In [1]: import numpy as np

In [2]: import numpy.linalg as la

In [3]: np.set_printoptions(precision=1, suppress=True, linewidth=200, legacy="1.25")

In [4]: u = np.array([-5, -1, 2])

In [5]: r1 = np.array([-2, -4, -1])

In [6]: feats = np.outer(u, r1)

In [7]: print(feats)
[[10 20  5]
 [ 2  4  1]
 [-4 -8 -2]]

In [8]: T = np.stack([feats, 4 * feats, feats[::-1]])

In [9]: print(np.round(la.det(T), 1) + 0)
[0. 0. 0.]

In [10]: print(T.sum(axis=0))
[[ 46  92  23]
 [ 12  24   6]
 [-10 -20  -5]]

In [11]: print((T @ feats.T).shape)
(3, 3, 3)

In [12]: print(np.allclose(feats[:-1].T @ la.lstsq(feats[:-1].T, feats[-1])[0], feats[-1]))
True

In [13]: print(np.unique(feats.round(6), axis=0).shape)
(3, 3)

In [14]: print(la.lstsq(feats[:-1].T, feats[-1])[2])
1

In [15]: A = np.array([[-1.7, -1.2, -0.2, 1.1],
    ...:     [1.7, 1.3, 1.2, 1.5],
    ...:     [-0.5, -0.9, 1.2, -0.6]])

In [16]: A[:, 1] *= 20

In [17]: print(A)
[[ -1.7 -24.   -0.2   1.1]
 [  1.7  26.    1.2   1.5]
 [ -0.5 -18.    1.2  -0.6]]

In [18]: ang = np.radians(120)

In [19]: R = np.eye(4)

In [20]: R[0, 0] = R[1, 1] = np.cos(ang)

In [21]: R[0, 1], R[1, 0] = -np.sin(ang), np.sin(ang)

In [22]: print(R)
[[-0.5 -0.9  0.   0. ]
 [ 0.9 -0.5  0.   0. ]
 [ 0.   0.   1.   0. ]
 [ 0.   0.   0.   1. ]]

In [23]: A2 = A @ R.T

In [24]: print(la.svd(A, compute_uv=False), la.svd(A2, compute_uv=False))
[39.8  2.   1.7] [39.8  2.   1.7]

In [25]: print(round(float(la.det(R)), 1), round(np.trace(R), 1))
1.0 1.0

In [26]: print(np.allclose(la.norm(A, axis=1), la.norm(A2, axis=1)))
True

In [27]: print(np.allclose(A @ A.T, A2 @ A2.T))
True

In [28]: print(np.abs(A2 - A).max(axis=0))
[25.1 37.5  0.   0. ]

In [29]: x0 = np.array([7, 3, 6, 6])

In [30]: print(R.T @ (R @ x0))
[7. 3. 6. 6.]

In [31]: print(round(float(la.det(R)), 1))
1.0

In [32]: print(np.abs(la.eigvals(R)))
[1. 1. 1. 1.]

In [33]: print(np.sort(np.abs(np.degrees(np.angle(la.eigvals(R))))))
[  0.   0. 120. 120.]

In [34]: W = np.array([[1, 0], [2, 0], [1, 2], [2, 0]])

In [35]: beta = np.array([1, 0])

In [36]: hid = np.maximum(A @ W + beta, 0)

In [37]: print((hid > 0).astype(int))
[[0 0]
 [1 1]
 [0 1]]

In [38]: basis = np.array([[-3, 1], [2, 1]])

In [39]: print(hid @ basis)
[[   0.     0. ]
 [-171.9   61.3]
 [   4.8    2.4]]

In [40]: print((hid @ basis).round(6).argmax(axis=1))
[0 1 0]

In [41]: W0 = np.load("m.npy")

In [42]: print(W0)
[[-1 -2 -3]
 [ 5  2  1]
 [ 5  2  1]
 [-4  5 -4]]

In [43]: u = np.array([2, -2])

In [44]: print(np.convolve(W0[3], u))
[ -8  18 -18   8]

In [45]: print(np.array([np.convolve(row, u, "same") for row in W0]))
[[ -2  -2  -2]
 [ 10  -6  -2]
 [ 10  -6  -2]
 [ -8  18 -18]]

In [46]: print(np.cross(W0[3, :3], W0[2, :3]))
[ 13 -16 -33]

In [47]: print(np.correlate(W0[3], W0[2], "full"))
[ -4  -3 -14  17 -20]

In [48]: print(np.polyval(u, W0[3]))
[-10   8 -10]

In [49]: Q, evecs = la.qr(W0[:, :1])[0], la.qr(W0[:, 1:])[0]

In [50]: sv = la.svd(Q.T @ evecs, compute_uv=False)

In [51]: print(np.degrees(np.arccos(sv.clip(0, 1))))
[42.8]

In [52]: print(sv)
[0.7]

In [53]: J = np.array([[2, 1, 1, -1], [2, 0, 1, 3], [1, 2, 2, 0], [0, 1, 0, -3]])

In [54]: J[-1] = J[0] + -2 * J[1]

In [55]: print(J)
[[ 2  1  1 -1]
 [ 2  0  1  3]
 [ 1  2  2  0]
 [-2  1 -1 -7]]

In [56]: rng = np.random.default_rng(571749)

In [57]: idx = rng.permutation(3)

In [58]: print(idx)
[2 1 0]

In [59]: A2 = feats[idx][:, idx]

In [60]: print(np.allclose(A2, feats))
False

In [61]: print(A2)
[[-2 -8 -4]
 [ 1  4  2]
 [ 5 20 10]]

In [62]: print(np.trace(A2))
12

In [63]: print(np.round(la.eigvals(A2).sum().real, 1))
12.0

In [64]: print(round(la.det(A2[::-1]), 1))
0.0

In [65]: print(np.einsum("ii->", A2))
12
